$ python3 -q
>>> import numpy as np
>>> from numpy import linalg as LA
>>> np.set_printoptions(suppress=True, linewidth=140)
>>> rnd = lambda a: np.round(a, 2) + 0
>>> cent = np.array([[-4, 5, 4, -4, -3, 3],
...     [2, 5, -1, -2, -3, 0],
...     [-1, -2, -3, -2, 5, 1],
...     [-2, -2, 4, -5, 2, -2],
...     [1, -1, -2, -4, 1, 1],
...     [3, -4, 2, 3, 3, -3]])
>>> rng = np.random.default_rng(23)
>>> X = (rng.random((25, 6)) < 0.25) @ cent
>>> X
array([[ -3,  -4,   1,  -7,   7,  -1],
       [ -2,  10,   3,  -6,  -6,   3],
       [ -4,   5,   4,  -4,  -3,   3],
       [ -1,  -2,  -3,  -2,   5,   1],
       [  2,   5,  -1,  -2,  -3,   0],
       [  3,  -4,   2,   3,   3,  -3],
       [ -1,   1,   6,  -1,   0,   0],
       [  0,   0,   0,   0,   0,   0],
       [ -4,   5,   4,  -4,  -3,   3],
       [  3,   4,  -3,  -6,  -2,   1],
       [  3,  -4,   2,   3,   3,  -3],
       [ -6,   3,   8,  -9,  -1,   1],
       [  1,  -1,  -2,  -4,   1,   1],
       [  0,   0,   0,   0,   0,   0],
       [  0,  -3,  -5,  -6,   6,   2],
       [ -1,   9,   1, -10,  -5,   4],
       [ -4,   5,   4,  -4,  -3,   3],
       [ -2,  10,   3,  -6,  -6,   3],
       [ -4,   5,   4,  -4,  -3,   3],
       [  0,   3,   3,  -7,  -1,  -2],
       [  1,  -1,  -2,  -4,   1,   1],
       [  1,  -6,   6,  -2,   5,  -5],
       [  1,   2,   1, -11,   0,  -1],
       [ -6,   3,   8,  -9,  -1,   1],
       [ -1,  -3,   2,  -9,   3,  -1]])
>>> # rows 2 and 8 are equal
>>> A2 = np.c_[X[:, :3] @ np.array([[0, 1, 2], [3, 0, 2], [3, 0, 1]]), np.array([1, -1, -2, -1, -1, 0, -3, -1, 3, -2, -2, -1, -2, -2, 0, 2, 0, 0, 1, 2, 1, -1, -1, -1, -2])]
>>> print(A2)
[[ -9  -3 -13   1]
 [ 39  -2  19  -1]
 [ 27  -4   6  -2]
 [-15  -1  -9  -1]
 [ 12   2  13  -1]
 [ -6   3   0   0]
 [ 21  -1   6  -3]
 [  0   0   0  -1]
 [ 27  -4   6   3]
 [  3   3  11  -2]
 [ -6   3   0  -2]
 [ 33  -6   2  -1]
 [ -9   1  -2  -2]
 [  0   0   0  -2]
 [-24   0 -11   0]
 [ 30  -1  17   2]
 [ 27  -4   6   0]
 [ 39  -2  19   0]
 [ 27  -4   6   1]
 [ 18   0   9   2]
 [ -9   1  -2   1]
 [  0   1  -4  -1]
 [  9   1   7  -1]
 [ 33  -6   2  -1]
 [ -3  -1  -6  -2]]
>>> rnd(LA.norm(A2 - X @ LA.lstsq(X, A2)[0], axis=0))
array([0.  , 0.  , 0.  , 7.03])
